$ python3 -q
>>> import numpy as np
>>> from numpy import linalg as LA
>>> np.set_printoptions(precision=1, suppress=True, linewidth=120)
>>> A = np.load("data.npy")
>>> A
array([[1, 8, 4],
       [1, 6, 0],
       [8, 8, 5],
       [3, 3, 5],
       [0, 3, 5],
       [4, 0, 1],
       [4, 3, 1],
       [5, 9, 9]])
>>> vec = np.array([2, 2, 1])
>>> target = A @ vec
>>> coef, lr = np.zeros(3), 1 / LA.norm(A, 2) ** 2
>>> for i in range(200):
...     coef -= lr * A.T @ (A @ coef - target)
...     if i % 50 == 0: print(i, round(LA.norm(A @ coef - target), 1))
... 
0 5.4
50 0.1
100 0.0
150 0.0
>>> coef
array([2., 2., 1.])
>>> print(round(LA.cond(A), 1))
4.1
>>> out = np.c_[A[:, :2] @ np.array([[-1, -2], [1, 3]]), np.array([-2, -2, -3, 2, 2, -3, -2, -3])]
>>> print(out)
[[ 7 22 -2]
 [ 5 16 -2]
 [ 0  8 -3]
 [ 0  3  2]
 [ 3  9  2]
 [-4 -8 -3]
 [-1  1 -2]
 [ 4 17 -3]]
>>> LA.matrix_rank(out)
np.int64(3)
>>> np.round(LA.norm(out - A @ LA.lstsq(A, out)[0], axis=0), 1) + 0
array([0. , 0. , 3.6])
>>> np.round(LA.lstsq(A, out[:, 0])[0], 1) + 0
array([-1.,  1.,  0.])
>>> t = np.radians(45)
>>> r_ = np.eye(3)
>>> r_[1, 1] = r_[2, 2] = np.cos(t)
>>> r_[1, 2], r_[2, 1] = -np.sin(t), np.sin(t)
>>> r_
array([[ 1. ,  0. ,  0. ],
       [ 0. ,  0.7, -0.7],
       [ 0. ,  0.7,  0.7]])
>>> out = A @ r_.T
>>> out.round(1) + 0
array([[ 1. ,  2.8,  8.5],
       [ 1. ,  4.2,  4.2],
       [ 8. ,  2.1,  9.2],
       [ 3. , -1.4,  5.7],
       [ 0. , -1.4,  5.7],
       [ 4. , -0.7,  0.7],
       [ 4. ,  1.4,  2.8],
       [ 5. ,  0. , 12.7]])
>>> np.abs(out - A).max(axis=0)
array([0. , 9. , 4.5])
>>> LA.svd(A, compute_uv=False), LA.svd(out, compute_uv=False)
(array([22.5,  6.5,  5.5]), array([22.5,  6.5,  5.5]))
>>> np.allclose(A @ A.T, out @ out.T)
True
>>> t3 = np.stack([A, 3 * A, A[::-1]])
>>> LA.matrix_rank(t3.reshape(3, -1))
np.int64(2)
>>> print(t3.sum(axis=0))
[[ 9 41 25]
 [ 8 27  1]
 [36 32 21]
 [12 15 25]
 [ 3 15 25]
 [24  8  9]
 [17 18  4]
 [21 44 40]]
>>> J = np.loadtxt("run15.csv", delimiter=",")
>>> J
array([[  6.3,  15.1,  15.1,  -0.3],
       [-59.1, -61.4, -53.1, -22. ],
       [-61.3, -52.6, -54.2, -21.3],
       [-29.3,  -2.1,  -8.6, -11.9],
       [-48.8, -41.6, -44. , -15.9],
       [ 36.9,  29.3,  34. ,  10.4],
       [ -6.2,   4.8,  -6.2,   0.6],
       [ 28.1,  37.8,  29.1,  11.4],
       [-26.2,  -7.3, -18.2,  -7.1],
       [ 47. ,  17.4,  30.1,  15.1]])
>>> basis = J[[2, 9]].astype(float)
>>> for _ in range(4):
...     lab = LA.norm(J[:, None] - basis, axis=-1).argmin(axis=1)
...     basis = np.array([J[lab == j].mean(axis=0) for j in range(2)])
... 
>>> lab
array([1, 0, 0, 0, 0, 1, 1, 1, 0, 1])
>>> np.abs(basis[1] - basis[0]).argmax()
np.int64(0)
>>> np.bincount(lab)
array([5, 5])
